>>> import numpy as np
>>> import numpy.linalg as la
>>> np.set_printoptions(precision=3, suppress=True, linewidth=160, sign=" ")
>>> rnd = lambda a: np.round(a, 3) + 0
>>> M = np.loadtxt("w.csv", delimiter=",")
>>> print(rnd(M))
[[ 0.211  0.211  0.211  0.105  0.263  0.   ]
 [ 0.333  0.333  0.083  0.167  0.083  0.   ]
 [ 0.333  0.     0.444  0.     0.     0.222]
 [ 0.143  0.048  0.095  0.286  0.19   0.238]
 [ 0.133  0.133  0.133  0.     0.4    0.2  ]
 [ 0.133  0.067  0.2    0.333  0.133  0.133]]
>>> rng = np.random.default_rng(77)
>>> lab = rng.permutation(6)
>>> Y = M[:, lab] * rng.choice([-1, 1], 6)
>>> print(rnd(Y))
[[-0.263  0.    -0.211  0.105 -0.211 -0.211]
 [-0.083  0.    -0.333  0.167 -0.083 -0.333]
 [ 0.     0.222 -0.333  0.    -0.444  0.   ]
 [-0.19   0.238 -0.143  0.286 -0.095 -0.048]
 [-0.4    0.2   -0.133  0.    -0.133 -0.133]
 [-0.133  0.133 -0.133  0.333 -0.2   -0.067]]
>>> U, _, vt = la.svd(M.T @ Y)
>>> print(rnd(la.lstsq(M, Y)[0]))
[[ 0.  0. -1.  0.  0.  0.]
 [ 0.  0.  0.  0.  0. -1.]
 [ 0.  0.  0.  0. -1.  0.]
 [ 0.  0.  0.  1.  0.  0.]
 [-1.  0.  0.  0.  0.  0.]
 [ 0.  1.  0.  0.  0.  0.]]
>>> print(lab)
[ 4  5  0  3  2  1]
>>> print(rnd(U @ vt))
[[ 0.  0. -1.  0.  0.  0.]
 [ 0.  0.  0.  0.  0. -1.]
 [ 0.  0.  0.  0. -1.  0.]
 [ 0.  0.  0.  1.  0.  0.]
 [-1.  0.  0.  0.  0.  0.]
 [ 0.  1.  0.  0.  0.  0.]]
>>> q, evecs = la.qr(M[:, :1])[0], la.qr(M[:, 1:])[0]
>>> sig = la.svd(q.T @ evecs, compute_uv=False)
>>> print((sig > 0.9).sum())
1
>>> u, v = M[0], M[5]
>>> print(rnd(u @ v))
0.154
>>> pr = (u @ v) / (u @ u) * u
>>> print(rnd(np.outer(u, v)))
[[ 0.028  0.014  0.042  0.07   0.028  0.028]
 [ 0.028  0.014  0.042  0.07   0.028  0.028]
 [ 0.028  0.014  0.042  0.07   0.028  0.028]
 [ 0.014  0.007  0.021  0.035  0.014  0.014]
 [ 0.035  0.018  0.053  0.088  0.035  0.035]
 [ 0.     0.     0.     0.     0.     0.   ]]
>>> Y = np.array([[3, 3, 0, 3, 0, 2, 0],
...     [5, 1, 1, 1, 0, 3, 1],
...     [4, 1, 5, 3, 3, 0, 1],
...     [5, 5, 5, 4, 3, 2, 3],
...     [3, 2, 0, 0, 4, 3, 2],
...     [0, 3, 3, 1, 3, 0, 0],
...     [3, 3, 5, 5, 1, 0, 1]])
>>> F = Y - Y.T
>>> print(F)
[[ 0 -2 -4 -2 -3  2 -3]
 [ 2  0  0 -4 -2  0 -2]
 [ 4  0  0 -2  3 -3 -4]
 [ 2  4  2  0  3  1 -2]
 [ 3  2 -3 -3  0  0  1]
 [-2  0  3 -1  0  0  0]
 [ 3  2  4  2 -1  0  0]]
>>> rank = la.matrix_rank(F)
>>> print(rank)
6
>>> N = la.svd(F)[2][rank:].T
>>> print([int(la.matrix_rank(F[:i])) for i in range(1, len(F) + 1)])
[1, 2, 3, 4, 5, 6, 6]
>>> print([int(la.matrix_rank(F[:, :j + 1])) for j in range(7)])
[1, 2, 3, 4, 5, 6, 6]
>>> print(np.allclose(F @ N, 0))
True
>>> print(rnd(N[:, 0] / N[np.abs(N[:, 0]).round(6).argmax(), 0]))
[ 0.583 -0.958  0.312 -0.229  0.625  1.     0.417]
>>> print(la.matrix_rank(F.T @ F), la.matrix_rank(F @ F.T))
6 6
>>> u, v = F[2], F[4]
>>> print(u @ u)
54
>>> print(u @ v)
14
>>> pr = (u @ v) / (u @ u) * u
>>> print(rnd(la.norm(u + v) ** 2 + la.norm(u - v) ** 2))
172.0
>>> print(np.outer(u, v))
[[ 12   8 -12 -12   0   0   4]
 [  0   0   0   0   0   0   0]
 [  0   0   0   0   0   0   0]
 [ -6  -4   6   6   0   0  -2]
 [  9   6  -9  -9   0   0   3]
 [ -9  -6   9   9   0   0  -3]
 [-12  -8  12  12   0   0  -4]]
>>> print(la.matrix_rank(np.outer(u, v)))
1
>>> print(rnd(pr))
[ 1.037  0.     0.    -0.519  0.778 -0.778 -1.037]
>>> print(rnd(v - pr))
[ 1.963  2.    -3.    -2.481 -0.778  0.778  2.037]
>>> X = np.loadtxt("x.csv", delimiter=",")
>>> print(X)
[[ 1. -1.  1. -1. -1.  1. -1.  1.]
 [ 1. -1. -1.  1.  1. -1. -1.  1.]
 [ 1.  1.  1.  1. -1. -1. -1. -1.]]
>>> Y = X + rng.integers(-2, 3, (3, 2)) @ rng.integers(-2, 3, (2, 8))
>>> print(Y)
[[ 4. -1.  1. -3. -4.  0. -4.  0.]
 [ 3. -5.  3.  1. -1.  1. -3.  7.]
 [-1.  5. -3.  1.  1. -3.  1. -7.]]
>>> print(la.matrix_rank(Y - X, tol=1e-8))
2
>>> print(rnd(la.svd(Y - X, compute_uv=False)))
[ 13.018   5.616   0.   ]
>>> u = np.array([3, 2])
>>> print(np.array([np.convolve(row, u, "same") for row in X]))
[[ 3. -1.  1. -1. -5.  1. -1.  1.]
 [ 3. -1. -5.  1.  5. -1. -5.  1.]
 [ 3.  5.  5.  5. -1. -5. -5. -5.]]
>>> def softmax(z):
...     e = np.exp(z - z.max(axis=-1, keepdims=True))
...     return e / e.sum(axis=-1, keepdims=True)
... 
>>> print(rnd(softmax(X).sum(axis=1)))
[ 1.  1.  1.]
>>> print(rnd(softmax(10 * X[0])))
[ 0.25  0.    0.25  0.    0.    0.25  0.    0.25]
>>> print(rnd(softmax(X[0])))
[ 0.22  0.03  0.22  0.03  0.03  0.22  0.03  0.22]
>>> att = X @ X.T / np.sqrt(8)
>>> print(rnd(softmax(att)[0] @ X))
[ 1.    -0.894  0.894 -0.789 -0.894  0.789 -1.     0.894]
>>> print(softmax(att).round(6).argmax(axis=1))
[ 0  1  2]
>>> print(rnd(softmax(att)))
[[ 0.894  0.053  0.053]
 [ 0.053  0.894  0.053]
 [ 0.053  0.053  0.894]]
>>> W1 = np.array([[-8, -7, 5, -9],
...     [8, 9, -3, -3],
...     [1, -1, 5, 6],
...     [9, -8, 8, 3],
...     [-2, -4, -8, -6],
...     [1, -1, 9, 0],
...     [7, -9, 5, 2],
...     [7, -8, 2, 2]])
>>> beta = np.array([2, 0, 2, 2])
>>> H = np.maximum(X @ W1 + beta, 0)
>>> print((H > 0).astype(int))
[[ 0  0  1  1]
 [ 0  0  0  0]
 [ 0  1  1  1]]
>>> print(la.matrix_rank(H))
2
>>> cent = np.array([[0, 0], [-2, 2], [-2, 0], [0, 2]])
>>> print(W1 @ cent)
[[  4 -32]
 [-12  12]
 [ -8  10]
 [  0 -10]
 [ 24 -20]
 [-16  -2]
 [  8 -14]
 [ 12 -12]]
>>> print((H @ cent).round(6).argmax(axis=1))
[ 1  0  1]
>>> print(H @ cent)
[[-42.  10.]
 [  0.   0.]
 [-48.  32.]]
>>> A = np.load("data.npy")
>>> print(A)
[[ 0 -2  3  0]
 [ 0  0 -3  1]
 [ 0  0  0 -3]
 [ 0  0  0  0]]
>>> # rank 3
>>> print(rnd(la.svd(A, compute_uv=False)))
[ 4.577  3.068  1.282  0.   ]
>>> la.rank(A)
Traceback (most recent call last):
  File "<python-input-70>", line 1, in <module>
    la.rank(A)
    ^^^^^^^
AttributeError: module 'numpy.linalg' has no attribute 'rank'
>>> print(np.count_nonzero(A))
5
>>> print(np.diff(A, axis=0))
[[ 0  2 -6  1]
 [ 0  0  3 -4]
 [ 0  0  0  3]]
>>> print(A.sum(axis=0))
[ 0 -2  0 -2]
>>> U, sig, vt = la.svd(A)
>>> print(rnd(sig))
[ 4.577  3.068  1.282  0.   ]
>>> print(np.argmax(sig[:-1] / (sig[1:] + 1e-6)) + 1)
3
>>> Y = U[:, :3] @ np.diag(sig[:3]) @ vt[:3]
>>> print(la.matrix_rank(Y))
3
>>> print(rnd(Y))
[[ 0. -2.  3.  0.]
 [ 0.  0. -3.  1.]
 [ 0.  0.  0. -3.]
 [ 0.  0.  0.  0.]]
>>> print(rnd(la.norm(A - Y) / la.norm(A)))
0.0
>>> print(rnd(np.abs(A - Y).max()))
0.0
>>> rank = la.matrix_rank(A)
>>> print(rank)
3
>>> N = la.svd(A)[2][rank:].T
>>> print(N[:, 0] / N[np.abs(N[:, 0]).round(6).argmax(), 0])
[ 1.  0.  0.  0.]
>>> print(A @ N)
[[ 0.]
 [ 0.]
 [ 0.]
 [ 0.]]
>>> print(N.shape)
(4, 1)
>>> print(la.matrix_rank(A.T @ A), la.matrix_rank(A @ A.T))
3 3
>>> print([int(la.matrix_rank(A[:, :j + 1])) for j in range(4)])
[0, 1, 2, 3]
>>> print(N @ N.T)
[[ 1.  0.  0.  0.]
 [ 0.  0.  0.  0.]
 [ 0.  0.  0.  0.]
 [ 0.  0.  0.  0.]]
>>> print([int(la.matrix_rank(A[:i])) for i in range(1, len(A) + 1)])
[1, 2, 3, 3]
>>> U, sig = la.svd(A)
Traceback (most recent call last):
  File "<python-input-92>", line 1, in <module>
    U, sig = la.svd(A)
    ^^^^^^
ValueError: too many values to unpack (expected 2)
>>> U, sig, vt = la.svd(A, full_matrices=False)
>>> print(rnd(vt @ vt.T))
[[ 1.  0.  0.  0.]
 [ 0.  1.  0.  0.]
 [ 0.  0.  1.  0.]
 [ 0.  0.  0.  1.]]
>>> print(np.abs(U[:, 0]).round(6).argmax())
0
>>> print(U.shape, sig.shape, vt.shape)
(4, 4) (4,) (4, 4)
>>> print(rnd(np.cumsum(sig ** 2) / np.sum(sig ** 2)))
[ 0.655  0.949  1.     1.   ]
>>> print(np.allclose(U * sig @ vt, A))
True
>>> m1 = np.eye(5, dtype=int)[rng.permutation(5)]
>>> print(m1)
[[ 0  1  0  0  0]
 [ 0  0  1  0  0]
 [ 0  0  0  1  0]
 [ 0  0  0  0  1]
 [ 1  0  0  0  0]]
>>> print(m1 @ np.ones(5))
[ 1.  1.  1.  1.  1.]
>>> print(la.matrix_power(m1, 2))
[[ 0  0  1  0  0]
 [ 0  0  0  1  0]
 [ 0  0  0  0  1]
 [ 1  0  0  0  0]
 [ 0  1  0  0  0]]
>>> pr = np.eye(5)[4]
>>> for _ in range(7):
...     pr = pr @ m1
...     print(pr.round(3))
... 
[ 1.  0.  0.  0.  0.]
[ 0.  1.  0.  0.  0.]
[ 0.  0.  1.  0.  0.]
[ 0.  0.  0.  1.  0.]
[ 0.  0.  0.  0.  1.]
[ 1.  0.  0.  0.  0.]
[ 0.  1.  0.  0.  0.]
>>> print(m1.T @ m1)
[[ 1  0  0  0  0]
 [ 0  1  0  0  0]
 [ 0  0  1  0  0]
 [ 0  0  0  1  0]
 [ 0  0  0  0  1]]
>>> print(rnd(la.svd(m1, compute_uv=False)))
[ 1.  1.  1.  1.  1.]
>>> print((m1 @ m1)[0])
[ 0  0  1  0  0]
>>> print(m1 @ np.ones(5))
[ 1.  1.  1.  1.  1.]
>>> print(np.allclose(m1 @ m1.T, m1.T @ m1))
True
>>> print(m1 @ (-1.0) ** np.arange(5))
[-1.  1. -1.  1.  1.]
>>> print(rnd(np.fft.fft(m1[0])))
[ 1.   +0.j     0.309-0.951j -0.809-0.588j -0.809+0.588j  0.309+0.951j]
>>> print(rnd(np.sort(np.abs(np.fft.fft(m1[0])))), rnd(np.sort(la.svd(m1, compute_uv=False))))
[ 1.  1.  1.  1.  1.] [ 1.  1.  1.  1.  1.]
>>> Y = np.array([[1, 5, 3], [5, 3, 0], [5, 2, 4], [0, 1, 4], [5, 4, 1]])
>>> print(Y.T @ m1.T)
[[ 5  5  0  5  1]
 [ 3  2  1  4  5]
 [ 0  4  4  1  3]]
>>> print(m1 @ Y)
[[ 5  3  0]
 [ 5  2  4]
 [ 0  1  4]
 [ 5  4  1]
 [ 1  5  3]]
>>> print(np.einsum("ik,kj->ji", m1, Y))
[[ 5  5  0  5  1]
 [ 3  2  1  4  5]
 [ 0  4  4  1  3]]
>>> print(la.matrix_rank(m1 @ Y))
3
>>> print(np.einsum("ik,kj->ij", m1, Y))
[[ 5  3  0]
 [ 5  2  4]
 [ 0  1  4]
 [ 5  4  1]
 [ 1  5  3]]
>>> lab = rng.integers(0, 2, 5)
>>> feats = (lab[:, None] == lab) * -2 + np.eye(5)
>>> print(feats)
[[-1. -2. -2. -2. -2.]
 [-2. -1. -2. -2. -2.]
 [-2. -2. -1. -2. -2.]
 [-2. -2. -2. -1. -2.]
 [-2. -2. -2. -2. -1.]]
>>> x = np.array([1, 2, 2, 1, 3])
>>> target = feats @ x
>>> print(target)
[-17. -16. -16. -17. -15.]
>>> print(rnd(la.solve(feats, target)))
[ 1.  2.  2.  1.  3.]
>>> print(rnd(la.solve(feats, 4 * target)))
[  4.   8.   8.   4.  12.]
>>> lab = rng.permutation(5)
>>> print(lab)
[ 0  1  2  4  3]
>>> Y = feats[lab][:, lab]
>>> print(Y)
[[-1. -2. -2. -2. -2.]
 [-2. -1. -2. -2. -2.]
 [-2. -2. -1. -2. -2.]
 [-2. -2. -2. -1. -2.]
 [-2. -2. -2. -2. -1.]]
>>> print(np.diag(Y))
[-1. -1. -1. -1. -1.]
>>> print(rnd(la.det(Y)), rnd(la.det(feats[lab])))
-9.0 9.0
>>> print(np.trace(Y))
-5.0
>>> print(rnd(la.svd(feats, compute_uv=False)))
[ 9.  1.  1.  1.  1.]
>>> feats[5]
Traceback (most recent call last):
  File "<python-input-135>", line 1, in <module>
    feats[5]
    ~~~~~^^^
IndexError: index 5 is out of bounds for axis 0 with size 5
>>> np.zeros(5, 5)
Traceback (most recent call last):
  File "<python-input-136>", line 1, in <module>
    np.zeros(5, 5)
    ~~~~~~~~^^^^^^
TypeError: Cannot interpret '5' as a data type
>>> print(feats.sum(axis=0))
[-9. -9. -9. -9. -9.]
>>> print(feats.shape)
(5, 5)
>>> print(feats - feats[0])
[[ 0.  0.  0.  0.  0.]
 [-1.  1.  0.  0.  0.]
 [-1.  0.  1.  0.  0.]
 [-1.  0.  0.  1.  0.]
 [-1.  0.  0.  0.  1.]]
>>> print(np.unravel_index(np.abs(feats).argmax(), feats.shape))
(np.int64(0), np.int64(1))
>>> print(np.abs(feats).max())
2.0
>>> print(np.count_nonzero(feats))
25
>>> arr = np.load("sample13.npy")
>>> print(arr)
[[-0.06 -2.24 -2.7  -1.18  1.4  -1.78]
 [-0.67  1.56 -1.15  0.77  0.7  -0.05]
 [ 0.53 -1.96 -0.46 -0.87 -0.67 -2.11]
 [-0.8   1.41 -1.57  0.62  1.36  0.43]]
>>> print(np.allclose(arr[:-1].T @ la.lstsq(arr[:-1].T, arr[-1])[0], arr[-1]))
True
>>> print(np.unique(arr.round(6), axis=0).shape)
(4, 6)
>>> U, sig, vt = la.svd(arr)
>>> print(rnd(sig))
[ 5.039  3.867  1.131  0.   ]
>>> print(np.argmax(sig[:-1] / (sig[1:] + 1e-6)) + 1)
3
>>> Y = U[:, :3] @ np.diag(sig[:3]) @ vt[:3]
>>> print(rnd(la.norm(arr - Y, 2)), rnd(sig[3]))
0.0 0.0
>>> print(la.matrix_rank(arr, rtol=0.05))
3
>>> print(la.matrix_rank(Y))
3
>>> mat = np.loadtxt("dump.csv", delimiter=",")
>>> print(rnd(mat))
[[-0.399 -1.788 -1.361 -1.573  0.148  1.137]
 [ 0.133 -1.735  0.892 -0.278 -1.33  -1.825]
 [-1.461  0.73  -1.442 -0.519  0.639 -1.891]
 [-0.399  1.126  1.436 -2.32  -0.31   0.18 ]
 [-2.258  0.068  0.191  0.815 -1.558  0.876]
 [ 1.196  0.993 -1.475 -0.361 -2.069 -0.016]]
>>> lab = rng.permutation(6)
>>> print(lab)
[ 2  4  1  5  0  3]
>>> Y = mat[lab][:, lab]
>>> print(rnd(la.det(Y)), rnd(la.det(mat[lab])))
-729.0 -729.0
>>> print(rnd(Y))
[[-1.442  0.639  0.73  -1.891 -1.461 -0.519]
 [ 0.191 -1.558  0.068  0.876 -2.258  0.815]
 [ 0.892 -1.33  -1.735 -1.825  0.133 -0.278]
 [-1.475 -2.069  0.993 -0.016  1.196 -0.361]
 [-1.361  0.148 -1.788  1.137 -0.399 -1.573]
 [ 1.436 -0.31   1.126  0.18  -0.399 -2.32 ]]
>>> print(np.allclose(Y, mat))
False
>>> print(rnd(np.diag(Y)))
[-1.442 -1.558 -1.735 -0.016 -0.399 -2.32 ]
>>> print(rnd(np.sort(np.abs(la.eigvals(Y)))))
[ 3.  3.  3.  3.  3.  3.]
>>> print(rnd(np.trace(Y)))
-7.47
>>> print(rnd(mat @ mat.T))
[[ 9.  0.  0.  0.  0.  0.]
 [ 0.  9.  0.  0.  0.  0.]
 [ 0.  0.  9.  0.  0.  0.]
 [ 0.  0.  0.  9.  0.  0.]
 [ 0.  0.  0.  0.  9.  0.]
 [ 0.  0.  0.  0.  0.  9.]]
>>> print(rnd(mat[:, 0] @ mat[:, 1]))
0.0
>>> print(rnd(mat.T @ mat))
[[ 9.  0.  0.  0.  0.  0.]
 [ 0.  9.  0.  0.  0.  0.]
 [ 0.  0.  9.  0.  0.  0.]
 [ 0.  0.  0.  9.  0.  0.]
 [ 0.  0.  0.  0.  9.  0.]
 [ 0.  0.  0.  0.  0.  9.]]
>>> print(rnd(la.svd(mat, compute_uv=False)))
[ 3.  3.  3.  3.  3.  3.]
>>> print(rnd(la.norm(mat, axis=0)))
[ 3.  3.  3.  3.  3.  3.]
>>> lab = rng.permutation(6)
>>> Y = mat[:, lab] * rng.choice([-1, 1], 6)
>>> print(rnd(Y))
[[-0.399 -1.788  1.573  1.361 -1.137  0.148]
 [ 0.133 -1.735  0.278 -0.892  1.825 -1.33 ]
 [-1.461  0.73   0.519  1.442  1.891  0.639]
 [-0.399  1.126  2.32  -1.436 -0.18  -0.31 ]
 [-2.258  0.068 -0.815 -0.191 -0.876 -1.558]
 [ 1.196  0.993  0.361  1.475  0.016 -2.069]]
>>> U, _, vt = la.svd(mat.T @ Y)
>>> print(rnd(U @ vt))
[[ 1.  0.  0.  0.  0.  0.]
 [ 0.  1.  0.  0.  0.  0.]
 [ 0.  0.  0. -1.  0.  0.]
 [ 0.  0. -1.  0.  0.  0.]
 [ 0.  0.  0.  0.  0.  1.]
 [ 0.  0.  0.  0. -1.  0.]]
>>> print(rnd(la.lstsq(mat, Y)[0]))
[[ 1.  0.  0.  0.  0.  0.]
 [ 0.  1.  0.  0.  0.  0.]
 [ 0.  0.  0. -1.  0.  0.]
 [ 0.  0. -1.  0.  0.  0.]
 [ 0.  0.  0.  0.  0.  1.]
 [ 0.  0.  0.  0. -1.  0.]]
